>>> import numpy as np
>>> import numpy.linalg as la
>>> np.set_printoptions(precision=2, suppress=True, linewidth=160, floatmode="fixed")
>>> sv = 3 * 0.7 ** np.arange(7)
>>> rng = np.random.default_rng(82603)
>>> J = rng.normal(size=(25, 7)) * rng.permutation(sv)
>>> print(J.round(2) + 0)
[[-0.22 -0.07 -3.28 -5.96  0.41  1.66  0.26]
 [-0.05 -1.64 -2.83 -1.04 -0.17  0.40  0.52]
 [-0.34 -4.10 -0.27  1.98 -0.53  1.05 -0.51]
 [ 0.48 -0.39 -0.83  3.21 -0.16  1.51 -0.07]
 [ 0.17  1.10 -3.30  2.55 -0.75 -0.30  0.22]
 [ 0.17  0.46 -3.55  0.13 -0.32 -0.40  0.73]
 [-0.31 -2.14  0.13 -0.40  1.45 -1.61  0.03]
 [ 0.54  5.94  0.19  4.76  0.02  0.76  0.03]
 [ 0.24  6.27  0.75  2.61 -0.93  1.09  0.70]
 [-0.37 -3.89  0.13  1.32  0.70 -0.13 -0.94]
 [-0.42 -1.28  1.51  1.55 -0.18  0.25 -0.19]
 [ 0.34  1.85 -0.24 -6.39 -0.10  0.43  0.38]
 [ 0.00 -5.54  1.76  3.22 -0.32  0.09  0.98]
 [-0.24  3.13  0.00 -2.60 -0.23 -1.47 -0.15]
 [-0.91 -1.92 -1.64 -1.42  0.37  0.19 -0.24]
 [-0.14 -1.50 -1.35  2.98  0.54  0.85  0.27]
 [-0.61 -1.44  1.42  1.94 -0.43  0.44  0.02]
 [-1.11 -1.38  1.51  2.87  0.32  1.58  0.15]
 [-0.56  2.20 -2.30  2.36  0.94 -0.67  0.62]
 [ 0.89 -0.53  1.13  0.32 -0.30  0.43  0.25]
 [ 0.79 -2.69  0.40 -2.23  0.12  0.26 -0.40]
 [ 0.49  4.44 -2.53  2.13 -0.65 -1.54 -0.22]
 [ 0.36 -2.92 -1.92  2.07  1.19  0.20 -0.08]
 [ 0.14 -0.24 -1.36  2.66  1.42 -0.32 -0.20]
 [ 0.33  1.40  1.54  3.71  0.88 -1.48  0.88]]
>>> x = np.array([-3, 2, -2, 1, 1, 2, 0])
>>> y = J @ x
>>> print(np.round(la.lstsq(J, y)[0], 2) + 0)
[-3.00  2.00 -2.00  1.00  1.00  2.00  0.00]
>>> print(np.round(la.pinv(J) @ J, 2) + 0)
[[1.00 0.00 0.00 0.00 0.00 0.00 0.00]
 [0.00 1.00 0.00 0.00 0.00 0.00 0.00]
 [0.00 0.00 1.00 0.00 0.00 0.00 0.00]
 [0.00 0.00 0.00 1.00 0.00 0.00 0.00]
 [0.00 0.00 0.00 0.00 1.00 0.00 0.00]
 [0.00 0.00 0.00 0.00 0.00 1.00 0.00]
 [0.00 0.00 0.00 0.00 0.00 0.00 1.00]]
>>> print(np.round(la.solve(J.T @ J, J.T @ y), 2) + 0)
[-3.00  2.00 -2.00  1.00  1.00  2.00  0.00]
>>> y = y + 0.1 * rng.normal(size=25)
>>> print(y)
[  4.94   2.21  -3.00   5.48   9.45   6.65  -5.83  16.27  14.23  -5.27  -2.53  -2.57 -11.49   1.12   1.50   5.15  -1.48   3.97  12.66  -4.98 -10.12  10.75
   0.53   5.35   0.31]
>>> c, *_ = la.lstsq(J, y)
>>> print(c.round())
[-3.00  2.00 -2.00  1.00  1.00  2.00  0.00]
>>> print(c)
[-2.99  2.00 -2.00  1.00  0.99  2.03  0.05]
>>> print(round(la.norm(y - J @ c), 2))
0.37
>>> print([round(float(la.norm(la.solve(J.T @ J + lam * np.eye(7), J.T @ y))), 2) for lam in (0, 1, 10, 100)])
[4.8, 4.44, 3.21, 1.68]
>>> x = np.array([0, -9, 5, 0, -5, 5, -4])
>>> h = np.maximum(J @ x, 0)
>>> print(np.tanh(J @ x))
[-1.00  0.88  1.00  1.00 -1.00 -1.00  1.00 -1.00 -1.00  1.00  1.00 -1.00  1.00 -1.00  1.00  1.00  1.00  1.00 -1.00  1.00  1.00 -1.00  1.00 -1.00 -1.00]
>>> print(np.flatnonzero(h > 1e-9))
[ 1  2  3  6  9 10 12 14 15 16 17 19 20 22]
>>> r0 = np.array([-1, -2, 1])
>>> print(np.polyval(r0, J[9]))
[ 1.60 -6.33  0.72 -3.36 -0.90  1.24  2.00]
>>> print(np.convolve(J[9], r0))
[ 0.37  4.62  7.27 -5.47 -3.20  0.04  1.91  1.75 -0.94]
>>> C = J[[0, 17]].astype(float)
>>> for _ in range(5):
...     idx = la.norm(J[:, None] - C, axis=-1).argmin(axis=1)
...     C = np.array([J[idx == j].mean(axis=0) for j in range(2)])
... 
>>> print(idx)
[0 0 1 1 1 0 1 1 1 1 1 0 1 0 0 1 1 1 1 1 0 1 1 1 1]
>>> print(np.abs(C[1] - C[0]).argmax())
3
>>> print(np.round(C[1] - C[0], 2) + 0)
[ 0.00 -0.10  1.38  5.11  0.17 -0.03 -0.05]
>>> Xc = (J - J.mean(axis=0)) / J.std(axis=0)
>>> print(np.argwhere(np.abs(Xc) > 2))
[[ 0  3]
 [ 6  4]
 [ 7  1]
 [ 8  1]
 [ 9  6]
 [11  3]
 [17  0]]
>>> print(Xc.std(axis=0))
[1.00 1.00 1.00 1.00 1.00 1.00 1.00]
>>> c = la.lstsq(np.delete(Xc, 0, axis=1), Xc[:, 0])[0]
>>> print(round(float(1 - np.var(Xc[:, 0] - np.delete(Xc, 0, axis=1) @ c)), 2))
0.11
>>> print(c)
[ 0.23 -0.03  0.01 -0.15 -0.09  0.05]
>>> print(np.abs(c).argmax())
0
>>> E = np.loadtxt("block6.csv", delimiter=",")
>>> print(E)
[[ 1.00  1.00 -1.00 -1.00  1.00  1.00 -1.00 -1.00]
 [ 1.00 -1.00  1.00 -1.00  1.00 -1.00  1.00 -1.00]
 [ 1.00  1.00  1.00  1.00  1.00  1.00  1.00  1.00]]
>>> B = E / la.norm(E, axis=1, keepdims=True)
>>> C2 = B @ B.T
>>> print((np.abs(C2) > 0.9).astype(int))
[[1 0 0]
 [0 1 0]
 [0 0 1]]
>>> print(np.argwhere(np.triu(np.abs(C2) > 0.95, 1)))
[]
>>> print(C2.round(2) + 0)
[[1.00 0.00 0.00]
 [0.00 1.00 0.00]
 [0.00 0.00 1.00]]
>>> print(C2[0].round(2) + 0)
[1.00 0.00 0.00]
>>> print(la.norm(B, axis=1))
[1.00 1.00 1.00]
>>> B = E[0, 0] * E[1:] - np.outer(E[1:, 0], E[0])
>>> print(B)
[[ 0.00 -2.00  2.00  0.00  0.00 -2.00  2.00  0.00]
 [ 0.00  0.00  2.00  2.00  0.00  0.00  2.00  2.00]]
>>> print(la.matrix_rank(B), la.matrix_rank(E))
2 3
>>> print(np.flatnonzero(~B.round(6).any(axis=1)))
[]
>>> B = np.array([[1, 1], [0, 1], [0, 0], [2, 2], [2, 3], [0, 1], [3, 3], [0, 0]])
>>> print(B.T @ E.T)
[[-2.00  4.00  8.00]
 [ 1.00  3.00 11.00]]
>>> print(E @ B)
[[-2.00  1.00]
 [ 4.00  3.00]
 [ 8.00 11.00]]
>>> print(np.einsum("ij,ij->i", E, E))
[8.00 8.00 8.00]
>>> mat = np.load("data.npy")
>>> print(mat)
[[4.00 1.00 0.00 0.00]
 [0.00 4.00 1.00 0.00]
 [0.00 0.00 4.00 1.00]
 [0.00 0.00 0.00 4.00]]
>>> B = np.array([[2, 4], [-2, -4], [2, 1], [4, -3]])
>>> print(B.T @ mat.T)
[[  6.00  -6.00  12.00  16.00]
 [ 12.00 -15.00   1.00 -12.00]]
>>> blk = np.stack([J, 4 * J, J[::-1]])
>>> print(blk.shape)
(3, 25, 7)
>>> print(la.matrix_rank(blk))
[7 7 7]
>>> idx = rng.permutation(4)
>>> B = mat[:, idx] * rng.choice([-1, 1], 4)
>>> print(B)
[[ 1.00  4.00 -0.00  0.00]
 [ 4.00  0.00 -0.00  1.00]
 [ 0.00  0.00 -1.00  4.00]
 [ 0.00  0.00 -4.00  0.00]]
>>> left, _, vt = la.svd(mat.T @ B)
>>> print(np.round(left @ vt, 2) + 0)
[[ 0.00  1.00  0.00  0.00]
 [ 1.00  0.00  0.00  0.00]
 [ 0.00  0.00  0.00  1.00]
 [ 0.00  0.00 -1.00  0.00]]
>>> x = np.array([8, -1, -8, 9])
>>> y = B @ x
>>> print(y)
[ 4.00 41.00 44.00 32.00]
>>> print(la.solve(B, B[:, 3]))
[ 0.00  0.00 -0.00  1.00]
>>> print(la.solve(B.T, B[1]))
[0.00 1.00 0.00 0.00]
>>> arr = np.load("run16.npy")
>>> print(arr)
[[ 0 -1  5 -1  4  0]
 [-1 -2  4 -2  3 -1]
 [ 1  0  6  0  5  1]
 [ 0 -1  5 -1  4  0]
 [ 0 -1  5 -1  4  0]]
>>> B = arr + rng.integers(-2, 3, (5, 2)) @ rng.integers(-2, 3, (2, 6))
>>> print(B)
[[-2 -2  5 -3  2 -2]
 [-1 -2  6 -4  3 -3]
 [ 9  4  8  6 13  7]
 [ 6  2  7  3 10  4]
 [ 0 -1  6 -2  4 -1]]
>>> print(B - arr)
[[-2 -1  0 -2 -2 -2]
 [ 0  0  2 -2  0 -2]
 [ 8  4  2  6  8  6]
 [ 6  3  2  4  6  4]
 [ 0  0  1 -1  0 -1]]
>>> print(np.abs(B - arr).sum(axis=1))
[ 9  6 34 25  3]
>>> B = np.array([[0, 3], [1, 2], [2, 0], [1, 1], [1, 3], [1, 2]])
>>> print(la.matrix_rank(arr @ B))
2
>>> print(np.einsum("ij->j", arr))
[ 0 -5 25 -5 20  0]
>>> print(np.einsum("ik,kj->ji", arr, B))
[[12  6 18 12 12]
 [ 9 -2 20  9  9]]
>>> print(np.einsum("ik,kj->ij", arr, B))
[[12  9]
 [ 6 -2]
 [18 20]
 [12  9]
 [12  9]]
>>> print(arr @ B)
[[12  9]
 [ 6 -2]
 [18 20]
 [12  9]
 [12  9]]
>>> print(la.lstsq(arr[:-1].T, arr[-1])[2])
2
>>> print(round(np.trace(la.pinv(arr) @ arr), 2))
2.0
>>> left, sv, vt = la.svd(arr)
>>> print(np.argmax(sv[:-1] / (sv[1:] + 1e-6)) + 1)
2
>>> B = left[:, :2] @ np.diag(sv[:2]) @ vt[:2]
>>> print(np.round(la.norm(arr - B) / la.norm(arr), 2))
0.0
>>> print(round(np.abs(arr - B).max(), 2))
0.0
>>> print(np.argsort(-la.norm(arr, axis=0).round(6), kind="stable")[:3])
[2 4 1]
>>> feats = np.load("dump.npy")
>>> print(feats)
[[ -0.50  -0.90   0.20  -0.70  -0.20   1.00   0.20]
 [ -0.80  -0.30  -1.20   2.40   0.60   1.70  -1.30]
 [ -0.70  -0.40   1.00  -0.10   0.70  -0.10   1.50]
 [ -0.70   0.30  -2.80   0.50   0.10   1.90   1.50]
 [  2.20  -0.10   1.00  -1.30   0.50  -0.80   0.40]
 [ -2.00   0.40   0.30   0.10   0.40  -0.90   2.00]
 [  0.10  -0.90   0.80   0.50  -1.50   0.50  -0.10]
 [  0.30  -1.70   0.10   1.20  -0.90   0.00   1.10]
 [ -1.00   2.10  -1.10  -0.40  -1.10  -0.20  -0.40]
 [  0.00   1.10  -0.60   2.20  -0.70   0.80  -0.50]
 [ -0.20   0.50   1.90  -1.10   1.10   2.30   0.00]
 [  0.40   0.00   1.80  -0.20  -2.00  -1.30  -0.60]
 [  0.70   0.10  -0.80  -1.90   1.00  -0.60   0.50]
 [  0.30   0.00  -0.80   0.40   0.40   0.30  -0.20]
 [ -3.10  -1.10  -0.30  -0.30  -0.10  -1.50  -0.40]
 [ -0.60  -0.10  -1.30   0.90  -1.00  -1.00  -1.30]
 [  1.30  -0.90  -0.90   0.90   0.70  -0.40  -0.60]
 [  0.00  19.00   7.00   3.00  -8.00  19.00 -10.00]
 [  1.70   0.10   0.70  -1.10   0.50   0.10   0.30]
 [ -0.40   1.50   0.30   0.70  -0.20   0.00  -0.30]
 [  1.50   2.40  -2.20   1.20   0.50  -0.80  -1.90]
 [ -0.20  -0.10  -1.20  -1.00   0.00   0.00   0.20]
 [  1.10  -0.50   1.70  -0.50  -1.80  -1.50  -1.00]
 [ -0.40   1.00  -1.20   0.30   0.00  -0.80  -1.40]
 [ -0.60   0.40  -1.60  -0.40   0.00  -1.20   1.40]
 [  2.20  -0.60  -0.20   1.20  -0.10   1.90  -1.80]
 [  0.40  -0.60  -0.70   0.40  -0.40  -0.70  -1.00]
 [ -0.20   0.70  -0.40   1.20   0.00   1.10   0.70]
 [  1.00   1.00  -0.40  -0.10   0.40   0.90  -0.30]
 [ -0.90  -0.90   0.50  -0.30   0.70  -1.20   0.80]
 [  0.30  -0.70   0.50   0.20   0.10   1.10  -0.70]
 [  0.00   0.00   0.40   2.10  -0.60   0.90   0.70]]
>>> def softmax(z):
...     e = np.exp(z - z.max(axis=-1, keepdims=True))
...     return e / e.sum(axis=-1, keepdims=True)
... 
>>> print(softmax(feats).sum(axis=1))
[1.00 1.00 1.00 1.00 1.00 1.00 1.00 1.00 1.00 1.00 1.00 1.00 1.00 1.00 1.00 1.00 1.00 1.00 1.00 1.00 1.00 1.00 1.00 1.00 1.00 1.00 1.00 1.00 1.00 1.00 1.00
 1.00]
>>> print(softmax(feats[6]))
[0.14 0.05 0.27 0.20 0.03 0.20 0.11]
>>> print(np.round(softmax(10 * feats[6]), 2) + 0)
[0.00 0.00 0.91 0.05 0.00 0.05 0.00]
>>> scores = feats @ feats.T / np.sqrt(7)
>>> print(softmax(scores).round(6).argmax(axis=1))
[10 17  5  3  4  5 17  7 17 17 17 22 12 20 14 15 16 17  4 17 17  3 22 17 24 17 15 17 17 14 17 17]
